$ ipython --no-banner

In [1]: import numpy as np

In [2]: from numpy import linalg as LA

In [3]: np.set_printoptions(precision=3, suppress=True, linewidth=120, floatmode="fixed")

In [4]: F = np.array([[-1.2, 0.3, -1.6], [-1.3, -0.8, -1.7], [-0.3, 2.3, -1.6]])

In [5]: round(float(LA.det(F.T)), 3)
Out[5]: -1.531

In [6]: np.round(LA.eigvals(F).sum().real, 3)
Out[6]: np.float64(-3.6)

In [7]: np.kron(np.eye(2, dtype=int), F)
Out[7]: 
array([[-1.200,  0.300, -1.600, -0.000,  0.000, -0.000],
       [-1.300, -0.800, -1.700, -0.000, -0.000, -0.000],
       [-0.300,  2.300, -1.600, -0.000,  0.000, -0.000],
       [-0.000,  0.000, -0.000, -1.200,  0.300, -1.600],
       [-0.000, -0.000, -0.000, -1.300, -0.800, -1.700],
       [-0.000,  0.000, -0.000, -0.300,  2.300, -1.600]])

In [8]: np.round(LA.det(2 * F), 3), round(float(LA.det(F)), 3)
Out[8]: (np.float64(-12.248), -1.531)

In [9]: np.poly(F)
Out[9]: array([1.000, 3.600, 7.980, 1.531])

In [10]: vec = np.array([2, 2, 3])

In [11]: h1 = np.maximum(F @ vec, 0)

In [12]: np.maximum(F @ vec, 0) - np.maximum(-F @ vec, 0)
Out[12]: array([-6.600, -9.300, -0.800])

In [13]: np.tanh(F @ vec)
Out[13]: array([-1.000, -1.000, -0.664])

In [14]: F.T @ h1
Out[14]: array([0.000, 0.000, 0.000])

In [15]: f = np.array([0, 3])

In [16]: np.array([np.convolve(row, f, "same") for row in F])
Out[16]: 
array([[ 0.000, -3.600,  0.900],
       [ 0.000, -3.900, -2.400],
       [ 0.000, -0.900,  6.900]])

In [17]: arr = np.array([[2, -2, 0, -5, 4, 1, 4, 4, 4],
    ...:     [-5, 2, 1, 0, 5, -2, -4, -5, 3],
    ...:     [2, 5, -4, -3, -4, 0, 2, 0, 2],
    ...:     [-3, 5, 0, 1, -1, 3, -1, 3, 3],
    ...:     [-3, 3, 3, 0, -4, -3, -2, 1, -5],
    ...:     [-4, 2, -2, 1, 5, -5, 1, 4, 3],
    ...:     [-3, -1, -4, 1, 2, -2, 3, 1, 4],
    ...:     [4, 1, -5, 3, -4, 5, 4, 0, 5],
    ...:     [-5, 2, 2, -2, 5, 1, 1, -4, -3]])

In [18]: arr
Out[18]: 
array([[ 2, -2,  0, -5,  4,  1,  4,  4,  4],
       [-5,  2,  1,  0,  5, -2, -4, -5,  3],
       [ 2,  5, -4, -3, -4,  0,  2,  0,  2],
       [-3,  5,  0,  1, -1,  3, -1,  3,  3],
       [-3,  3,  3,  0, -4, -3, -2,  1, -5],
       [-4,  2, -2,  1,  5, -5,  1,  4,  3],
       [-3, -1, -4,  1,  2, -2,  3,  1,  4],
       [ 4,  1, -5,  3, -4,  5,  4,  0,  5],
       [-5,  2,  2, -2,  5,  1,  1, -4, -3]])

In [19]: f, v = arr[1], arr[2]

In [20]: f @ f
Out[20]: np.int64(109)

In [21]: f @ v
Out[21]: np.int64(-26)

In [22]: pr = (f @ v) / (f @ f) * f

In [23]: LA.matrix_rank(np.outer(f, v))
Out[23]: np.int64(1)

In [24]: pr
Out[24]: array([ 1.193, -0.477, -0.239, -0.000, -1.193,  0.477,  0.954,  1.193, -0.716])

In [25]: round((v - pr) @ f, 3)
Out[25]: np.float64(-0.0)

In [26]: rng = np.random.default_rng(3068)

In [27]: idx = rng.permutation(9)

In [28]: other = arr[:, idx] * rng.choice([-1, 1], 9)

In [29]: other
Out[29]: 
array([[-1, -4, -5,  2, -2, -4,  0, -4, -4],
       [ 2,  4,  0, -5,  2, -3,  1, -5,  5],
       [ 0, -2, -3,  2,  5, -2, -4,  4,  0],
       [-3,  1,  1, -3,  5, -3,  0,  1, -3],
       [ 3,  2,  0, -3,  3,  5,  3,  4, -1],
       [ 5, -1,  1, -4,  2, -3, -2, -5, -4],
       [ 2, -3,  1, -3, -1, -4, -4, -2, -1],
       [-5, -4,  3,  4,  1, -5, -5,  4,  0],
       [-1, -1, -2, -5,  2,  3,  2, -5,  4]])

In [30]: left, _, vt = LA.svd(arr.T @ other)

In [31]: np.round(LA.lstsq(arr, other)[0], 3) + 0
Out[31]: 
array([[ 0.000,  0.000,  0.000,  1.000,  0.000,  0.000,  0.000,  0.000,  0.000],
       [ 0.000,  0.000,  0.000,  0.000,  1.000,  0.000,  0.000,  0.000,  0.000],
       [ 0.000,  0.000,  0.000,  0.000,  0.000,  0.000,  1.000,  0.000,  0.000],
       [ 0.000,  0.000,  1.000,  0.000,  0.000,  0.000,  0.000,  0.000,  0.000],
       [ 0.000,  0.000,  0.000,  0.000,  0.000,  0.000,  0.000, -1.000,  0.000],
       [-1.000,  0.000,  0.000,  0.000,  0.000,  0.000,  0.000,  0.000,  0.000],
       [ 0.000, -1.000,  0.000,  0.000,  0.000,  0.000,  0.000,  0.000,  0.000],
       [ 0.000,  0.000,  0.000,  0.000,  0.000,  0.000,  0.000,  0.000, -1.000],
       [ 0.000,  0.000,  0.000,  0.000,  0.000, -1.000,  0.000,  0.000,  0.000]])

In [32]: np.round(left @ vt, 3) + 0
Out[32]: 
array([[ 0.000,  0.000,  0.000,  1.000,  0.000,  0.000,  0.000,  0.000,  0.000],
       [ 0.000,  0.000,  0.000,  0.000,  1.000,  0.000,  0.000,  0.000,  0.000],
       [ 0.000,  0.000,  0.000,  0.000,  0.000,  0.000,  1.000,  0.000,  0.000],
       [ 0.000,  0.000,  1.000,  0.000,  0.000,  0.000,  0.000,  0.000,  0.000],
       [ 0.000,  0.000,  0.000,  0.000,  0.000,  0.000,  0.000, -1.000,  0.000],
       [-1.000,  0.000,  0.000,  0.000,  0.000,  0.000,  0.000,  0.000,  0.000],
       [ 0.000, -1.000,  0.000,  0.000,  0.000,  0.000,  0.000,  0.000,  0.000],
       [ 0.000,  0.000,  0.000,  0.000,  0.000,  0.000,  0.000,  0.000, -1.000],
       [ 0.000,  0.000,  0.000,  0.000,  0.000, -1.000,  0.000,  0.000,  0.000]])
